% python3 -q
>>> import numpy as np
>>> np.set_printoptions(precision=1, suppress=True, linewidth=160, legacy="1.25")
>>> E = np.loadtxt("dump.csv", delimiter=",")
>>> print(E)
[[ 30. -26. -19.  -9.   0.   6.  -3. -20.  16. -12. -14. -15.   3.  17.  12.]
 [-26.  40.  15.   4.  16. -10.  -1.  25. -10.  10.  17.  15.   2.  -1.   2.]
 [-19.  15.  35.  -1.  13.  -1.  16.   7. -12.   8.   6.   3. -12.  -7. -25.]
 [ -9.   4.  -1.  32. -14.  -9.  -9.   0. -34.   1.   1.  -7.  -5.   4.   9.]
 [  0.  16.  13. -14.  39. -10.  17.   1.  18.   7.  11. -13.   0.  11.  -8.]
 [  6. -10.  -1.  -9. -10.  26.  -7.  -5.  11. -16.  -6.  14.  -4.  11.  -5.]
 [ -3.  -1.  16.  -9.  17.  -7.  21.  -6.  12.   8.   5. -14.   0. -10. -21.]
 [-20.  25.   7.   0.   1.  -5.  -6.  25. -12.  11.   9.  23.  -3. -11.   3.]
 [ 16. -10. -12. -34.  18.  11.  12. -12.  58.  -8.   4.  -6.  19.   1.  -9.]
 [-12.  10.   8.   1.   7. -16.   8.  11.  -8.  17.   7.   0.  -3. -18.  -6.]
 [-14.  17.   6.   1.  11.  -6.   5.   9.   4.   7.  13.   2.   3.  -5.  -6.]
 [-15.  15.   3.  -7. -13.  14. -14.  23.  -6.   0.   2.  37.  -5.  -8.   2.]
 [  3.   2. -12.  -5.   0.  -4.   0.  -3.  19.  -3.   3.  -5.  20.  -4.   7.]
 [ 17.  -1.  -7.   4.  11.  11. -10. -11.   1. -18.  -5.  -8.  -4.  41.  16.]
 [ 12.   2. -25.   9.  -8.  -5. -21.   3.  -9.  -6.  -6.   2.   7.  16.  34.]]
>>> # rows and columns are dependent
>>> rng = np.random.default_rng(109318)
>>> Y = E + rng.integers(-2, 3, (15, 7)) @ rng.integers(-2, 3, (7, 15))
>>> print(Y)
[[ 32. -26. -19. -17.  -8.   3. -11. -23.  14. -18. -13. -14.  10.  20.  12.]
 [-26.  34.  10.   1.  17. -17.  -1.  22. -16.  24.   9.  15.   0. -16.  -3.]
 [-18.  20.  37.  -3.  14.  -4.  12.   1.  -8.   9.   2.   6.  -9. -15. -23.]
 [ -8.   3.  -2.  38. -10.  -5.  -8.   5. -33.  -4.   8.   2.  -1.   1.   9.]
 [  0.  16.  17. -17.  35. -11.  23.   1.  20.  16.   4. -28.  -9.  17. -11.]
 [ 12.  -9.   0.  -5.  -7.  28.  -2.  -2.  16. -10.  -9.  19.  -5.  -2.  -8.]
 [  7.  -1.  18. -12.   7.  -2.  25.   1.  15.   3.   6. -15.   0.  -5. -25.]
 [-22.  33.  12.   3.   2.  -1.  -8.  24.  -5.  -3.  16.  26.   1.  -2.   9.]
 [ 13.  -8. -15. -34.  22.  10.  16. -17.  55.   0.  -6. -14.   7.   4.  -5.]
 [-12.  14.  11.   0.   8. -20.   4.   6.  -3.  17.   6.   5.   3. -29.  -6.]
 [-11.  18.   5.   1.  13.  -5.  13.   8.   4.  21.   0.  -8. -11.  -6.  -6.]
 [ -9.  17.   8.  -7. -14.  20.  -9.  27.  -1.   8.  -4.  26. -13.   0.   2.]
 [  2.   0. -16.  -8.  -7.  -5.  -5.  -2.  14. -20.  13.   4.  29.   1.   7.]
 [ 18.   0.  -8.  -1.   5.  10. -12. -13.  -1. -23.  -6. -10.  -4.  47.  17.]
 [ 14.   6. -29.  17.   0.   4. -19.   6.  -9. -14.  -3.  11.   4.  21.  42.]]
>>> print(np.abs(Y - E).sum(axis=1))
[52. 75. 49. 52. 69. 61. 60. 76. 70. 50. 69. 75. 79. 36. 76.]
>>> Uu, sigma, VT = np.linalg.svd(E)
>>> vecs = VT[:(sigma > 1e-8).sum()]
>>> x0 = E[5] + -1 * E[2] + rng.integers(2) * np.eye(15)[5]
>>> print(x0)
[ 25. -25. -36.  -8. -23.  28. -23. -12.  23. -24. -12.  11.   8.  18.  20.]
>>> print(np.round(np.linalg.norm(x0 - vecs.T @ vecs @ x0), 1))
0.8
>>> Y = E / np.linalg.norm(E, axis=1, keepdims=True)
>>> gram = Y @ Y.T
>>> print(np.linalg.norm(Y, axis=1))
[1. 1. 1. 1. 1. 1. 1. 1. 1. 1. 1. 1. 1. 1. 1.]
>>> print(np.argwhere(np.triu(np.abs(gram) > 0.95, 1)))
[]
>>> print(gram[3].round(1) + 0)
[-0.3  0.2  0.   1.  -0.5 -0.4 -0.5  0.2 -0.9  0.2 -0.1  0.  -0.5  0.   0.4]
>>> print(np.abs(np.diag(np.linalg.qr(E)[1])) > 1e-9)
[ True  True  True  True  True  True  True False False False False False False False False]
>>> print(np.allclose(E[:-1].T @ np.linalg.lstsq(E[:-1].T, E[-1])[0], E[-1]))
True
>>> print(round(np.trace(np.linalg.pinv(E) @ E), 1))
7.0
>>> arr = np.loadtxt("w.csv", delimiter=",")
>>> print(arr)
[[ 9.5  8.1  2.3 -1.2  0. ]
 [10.   4.8  3.5  0.  -0.7]
 [ 8.   4.   2.4 -0.2  1. ]
 [10.3  7.   2.9 -0.1  0.5]
 [ 8.7  5.3  2.6 -0.3 -0.7]
 [ 8.3  6.1  2.7  0.3 -0.5]
 [10.4  7.7  2.8  0.3  0.4]
 [10.4  7.1  2.9  0.   1.2]
 [ 8.   5.5  2.  -1.  -0.8]
 [ 9.5  5.2  0.1 -0.4  0.5]
 [ 7.6  6.   1.3 -0.7 -0.5]
 [ 9.5  6.   1.4 -0.5  0.1]
 [ 9.4  6.7  2.2  2.7 -1.1]
 [ 8.6  4.9  2.8 -2.9 -1.7]
 [ 9.6  5.5  3.3  1.9 -0.3]
 [ 8.5  5.8  2.7 -1.6  0.6]
 [ 8.4  5.7  4.8  1.  -1.5]
 [ 7.4  5.7  3.8 -0.3 -0.6]
 [ 8.2  5.6  2.6 -0.8  0.7]
 [ 8.8  6.9  3.8  0.2 -0.3]
 [ 8.7  6.7  1.3  0.3  0.1]
 [ 8.8  5.6  2.4  0.4  0.7]
 [ 9.3  5.2  4.6 -0.1  0.5]
 [ 7.7  6.7  3.3 -0.8  1.5]
 [11.   6.1  3.2  1.  -0.4]
 [ 7.   4.9  2.7  1.6  1.9]
 [ 7.8  6.4  3.7  0.3  0.8]
 [ 8.5  6.4  1.6 -0.2 -0.7]
 [ 8.5  6.3  1.2 -0.5  0.4]
 [ 9.1  7.   3.1  0.4  1.3]
 [ 9.2  5.8  1.9  1.   0.2]
 [ 8.4  5.9  2.2 -1.4 -1.2]
 [ 8.4  6.6  4.5  0.8  1. ]
 [ 9.9  7.8  3.6 -0.5  2.3]
 [ 8.7  5.8  1.6 -0.5  0.4]
 [ 8.3  8.5  3.9  0.5 -0.3]
 [ 9.   6.5  2.6 -1.6 -1.1]
 [ 8.7  5.1  3.6  2.6  0.3]
 [ 9.5  4.6  2.3 -1.2  1.1]
 [ 9.6  5.9  2.8 -0.3  1.4]
 [ 9.3  4.7  2.9 -1.9  0.5]
 [ 8.4  6.   2.8 -0.9 -0.2]
 [ 8.   5.5  2.6  0.2 -1.8]
 [ 7.5  7.4  2.7 -0.3  0.2]
 [ 8.   7.3  3.6 -0.1 -1. ]
 [ 9.4  3.9  2.7 -0.1 -0.8]
 [ 9.4  5.2  3.5 -1.1 -0.5]
 [ 7.6  4.9  1.2 -0.2 -0.3]
 [10.2  5.3  2.7  2.   0.4]]
>>> Xc = arr - arr.mean(axis=0)
>>> Uu, sigma, VT = np.linalg.svd(Xc, full_matrices=False)
>>> print(np.abs(VT[-1]))
[0.6 0.4 0.6 0.4 0.1]
>>> print((np.sign(Uu[:, 0]) == np.sign(Uu[0, 0])).astype(int))
[1 0 0 1 0 1 1 1 0 0 0 0 1 0 1 0 1 0 0 1 0 1 1 1 1 1 1 0 0 1 1 0 1 1 0 1 0 1 0 1 0 0 0 1 1 0 0 0 1]
>>> print(np.abs(Uu[:, 0]).argmax())
13
>>> print(np.round(np.linalg.norm(arr[47], 1), 1), round(np.linalg.norm(arr[47], np.inf), 1))
14.2 7.6
>>> print(np.linalg.norm(arr, axis=1).argmax())
33
>>> print(round(float(np.linalg.norm(arr) ** 2 / np.linalg.norm(arr, 2) ** 2), 1))
1.0
>>> print(round(np.linalg.norm(arr[47] - arr[37]), 1))
3.9
>>> print(round(float(np.linalg.norm(arr, 2)), 1))
77.5
>>> print(np.round(np.linalg.norm(arr, 1), 1), round(float(np.linalg.norm(arr, np.inf)), 1))
433.0 24.1
>>> dist = np.linalg.norm(arr[:, None] - arr[None], axis=-1)
>>> print(dist[25])
[5.3 4.4 2.4 4.5 3.7 3.3 4.8 4.4 4.  4.4 3.8 4.1 4.4 6.  3.5 3.9 4.4 3.4 3.  3.9 3.6 2.6 3.7 3.2 4.8 0.  2.6 4.  3.6 3.3 3.1 4.7 3.1 4.7 3.4 4.7 5.1 2.7 3.9
 3.4 4.4 3.7 4.1 3.6 4.3 4.1 4.4 3.3 3.6]
>>> print(np.flatnonzero(dist[25] < dist.mean() / 2))
[25]
>>> print(dist.mean(axis=1).argmax())
13
>>> P = arr @ np.linalg.solve(arr.T @ arr, arr.T)
>>> print(np.round(np.diag(P), 1) + 0)
[0.1 0.1 0.1 0.  0.  0.  0.  0.1 0.1 0.2 0.1 0.1 0.2 0.2 0.1 0.1 0.2 0.1 0.  0.1 0.1 0.  0.1 0.1 0.1 0.1 0.1 0.1 0.1 0.1 0.1 0.1 0.1 0.2 0.  0.2 0.1 0.2 0.1
 0.1 0.1 0.  0.1 0.1 0.1 0.1 0.1 0.  0.1]
>>> print(np.round(np.trace(P), 1))
5.0
>>> print(np.round(P @ arr[:, 3], 1) + 0)
[-1.2  0.  -0.2 -0.1 -0.3  0.3  0.3  0.  -1.  -0.4 -0.7 -0.5  2.7 -2.9  1.9 -1.6  1.  -0.3 -0.8  0.2  0.3  0.4 -0.1 -0.8  1.   1.6  0.3 -0.2 -0.5  0.4  1.
 -1.4  0.8 -0.5 -0.5  0.5 -1.6  2.6 -1.2 -0.3 -1.9 -0.9  0.2 -0.3 -0.1 -0.1 -1.1 -0.2  2. ]
>>> Xc = arr - arr.mean(axis=0)
>>> vecs = np.linalg.svd(Xc)[2][:1]
>>> Y = Xc - Xc @ vecs.T @ vecs
>>> print(np.linalg.norm(Y, axis=1).round(6).argmax())
25
>>> print((Xc @ vecs.T).std(axis=0))
[1.2]
>>> print(np.cov(Xc @ vecs.T, rowvar=False))
1.4270362621155086
>>> print(Y.std(axis=0))
[0.8 0.9 0.8 0.7 0.9]
>>> F = np.loadtxt("block16.csv", delimiter=",")
>>> print(F)
[[-3.1 -2.3 -3.9  4.5]
 [-4.2 -2.7 -3.3  1.8]
 [ 2.2 -7.8 -8.1 -7.4]
 [-3.2 -1.7 -4.3  5.1]
 [ 1.4 -6.3 -5.3 -6.8]
 [-3.3 -2.3 -1.7  5.8]
 [-3.2 -3.3 -2.6  4.5]
 [-3.4 -1.4 -2.2  3.9]
 [-3.2 -0.9 -2.7  4. ]
 [-3.  -2.2 -3.7  5.2]
 [-1.7 -1.7 -2.5  3.8]
 [ 2.8 -6.6 -7.2 -7.8]
 [-3.7 -2.3 -2.6  3.2]
 [ 3.9 -6.7 -6.8 -6.2]
 [ 3.4 -6.6 -8.3 -6.6]
 [ 3.8 -7.8 -7.4 -8.4]
 [-4.7 -1.4 -2.1  1.6]
 [ 2.8 -6.  -6.4 -7.4]
 [-2.9 -1.4 -3.2  4.1]
 [-2.6  0.  -3.3  4.2]
 [-3.6 -1.5 -5.1  5.1]
 [-2.6 -2.6 -2.3  4.1]
 [-1.3 -1.1 -3.6  4.9]
 [ 2.6 -9.2 -8.4 -7. ]]
>>> gram = np.cov(F, rowvar=False)
>>> print(F.std(axis=0))
[2.9 2.7 2.2 5.4]
>>> print(np.corrcoef(F.T))
[[ 1.  -0.9 -0.9 -0.9]
 [-0.9  1.   0.9  0.9]
 [-0.9  0.9  1.   0.9]
 [-0.9  0.9  0.9  1. ]]
>>> print(np.polyfit(F[:, 3], F[:, 2], 1))
[ 0.4 -4.6]
>>> print(np.median(F, axis=0))
[-2.8 -2.3 -3.7  3.8]
>>> print(np.round(np.corrcoef(F[:, 3], F[:, 2])[0, 1], 1))
0.9
>>> print(np.argwhere(np.triu(np.abs(np.corrcoef(F.T)) > 0.8, 1)))
[[0 1]
 [0 2]
 [0 3]
 [1 2]
 [1 3]
 [2 3]]
>>> Y = np.c_[F[:, :2] @ np.array([[2, 6], [8, 6]]), np.array([6, 5, 6, 9, 3, 5, 1, 7, 9, 6, 6, 2, 7, 9, 4, 7, 0, 5, 0, 1, 1, 7, 9, 7])]
>>> print(Y)
[[-24.6 -32.4   6. ]
 [-30.  -41.4   5. ]
 [-58.  -33.6   6. ]
 [-20.  -29.4   9. ]
 [-47.6 -29.4   3. ]
 [-25.  -33.6   5. ]
 [-32.8 -39.    1. ]
 [-18.  -28.8   7. ]
 [-13.6 -24.6   9. ]
 [-23.6 -31.2   6. ]
 [-17.  -20.4   6. ]
 [-47.2 -22.8   2. ]
 [-25.8 -36.    7. ]
 [-45.8 -16.8   9. ]
 [-46.  -19.2   4. ]
 [-54.8 -24.    7. ]
 [-20.6 -36.6   0. ]
 [-42.4 -19.2   5. ]
 [-17.  -25.8   0. ]
 [ -5.2 -15.6   1. ]
 [-19.2 -30.6   1. ]
 [-26.  -31.2   7. ]
 [-11.4 -14.4   9. ]
 [-68.4 -39.6   7. ]]
>>> print(np.linalg.matrix_rank(np.c_[F, Y]))
5
>>> print(np.round(np.linalg.lstsq(F, Y[:, 0])[0], 1) + 0)
[2. 8. 0. 0.]
>>> print(np.linalg.norm(np.linalg.qr(F)[0].T @ Y, axis=0) ** 2 / ((Y ** 2).sum(axis=0) + 1e-12))
[1.  1.  0.8]
>>> Xc = F - F.mean(axis=0)
>>> vecs = np.linalg.svd(Xc)[2][:2]
>>> Y = Xc - Xc @ vecs.T @ vecs
>>> print((Xc @ vecs.T).std(axis=0))
[6.9 1.1]
>>> print(np.round(np.cov(Xc @ vecs.T, rowvar=False), 1) + 0)
[[49.2  0. ]
 [ 0.   1.3]]
>>> print(np.linalg.norm(Y, axis=1).round(6).argmax())
23
>>> t3 = np.stack([F, 5 * F, F[::-1]])
>>> print((t3 @ F.T).shape)
(3, 24, 24)
>>> print(np.linalg.matrix_rank(t3.reshape(3, -1)))
2
>>> print(np.linalg.norm(t3, axis=(1, 2)))
[ 44.8 224.1  44.8]
>>> K = np.array([[-2, -2, 5, 2, 4, 3, 2, 1, 5, 5],
...     [-3, -3, -1, 1, -5, -5, 5, 4, 2, 4],
...     [0, -2, 4, 1, 4, 4, 2, -4, -4, -3],
...     [-1, 0, -5, -2, 4, -3, 5, -5, 3, 1],
...     [2, 2, 2, 4, -4, 2, 3, -2, -1, -4],
...     [1, 5, -2, 5, -4, 5, 5, -3, -2, -3],
...     [3, 0, -5, 2, -5, 3, 5, -2, 1, -4],
...     [0, 4, 5, 2, 4, -1, -1, -5, -3, -1],
...     [-3, -3, -3, 1, 5, 5, 3, 1, 1, -1],
...     [1, -2, -2, 4, 5, 4, 2, 1, -4, 2],
...     [3, 3, 0, -5, -4, 4, 2, 5, 1, 4],
...     [0, 0, 0, 0, -5, 3, -3, -2, -2, 3],
...     [0, -2, -3, 0, 2, 5, -5, -1, 3, 2],
...     [-5, -2, -4, 4, 1, -2, 4, -3, -4, 4],
...     [-1, -1, 1, 1, 4, -5, -1, 2, 4, 0]])
>>> print(K)
[[-2 -2  5  2  4  3  2  1  5  5]
 [-3 -3 -1  1 -5 -5  5  4  2  4]
 [ 0 -2  4  1  4  4  2 -4 -4 -3]
 [-1  0 -5 -2  4 -3  5 -5  3  1]
 [ 2  2  2  4 -4  2  3 -2 -1 -4]
 [ 1  5 -2  5 -4  5  5 -3 -2 -3]
 [ 3  0 -5  2 -5  3  5 -2  1 -4]
 [ 0  4  5  2  4 -1 -1 -5 -3 -1]
 [-3 -3 -3  1  5  5  3  1  1 -1]
 [ 1 -2 -2  4  5  4  2  1 -4  2]
 [ 3  3  0 -5 -4  4  2  5  1  4]
 [ 0  0  0  0 -5  3 -3 -2 -2  3]
 [ 0 -2 -3  0  2  5 -5 -1  3  2]
 [-5 -2 -4  4  1 -2  4 -3 -4  4]
 [-1 -1  1  1  4 -5 -1  2  4  0]]
>>> def softmax(z):
...     e = np.exp(z - z.max(axis=-1, keepdims=True))
...     return e / e.sum(axis=-1, keepdims=True)
... 
>>> print(softmax(K).sum(axis=1))
[1. 1. 1. 1. 1. 1. 1. 1. 1. 1. 1. 1. 1. 1. 1.]
>>> att = K @ K.T / np.sqrt(10)
>>> print(softmax(att)[1] @ K)
[-3. -3. -1.  1. -5. -5.  5.  4.  2.  4.]
>>> print(softmax(att).round(6).argmax(axis=1))
[ 0  1  2  3  5  5  6  7  8  9 10 11 12 13 14]
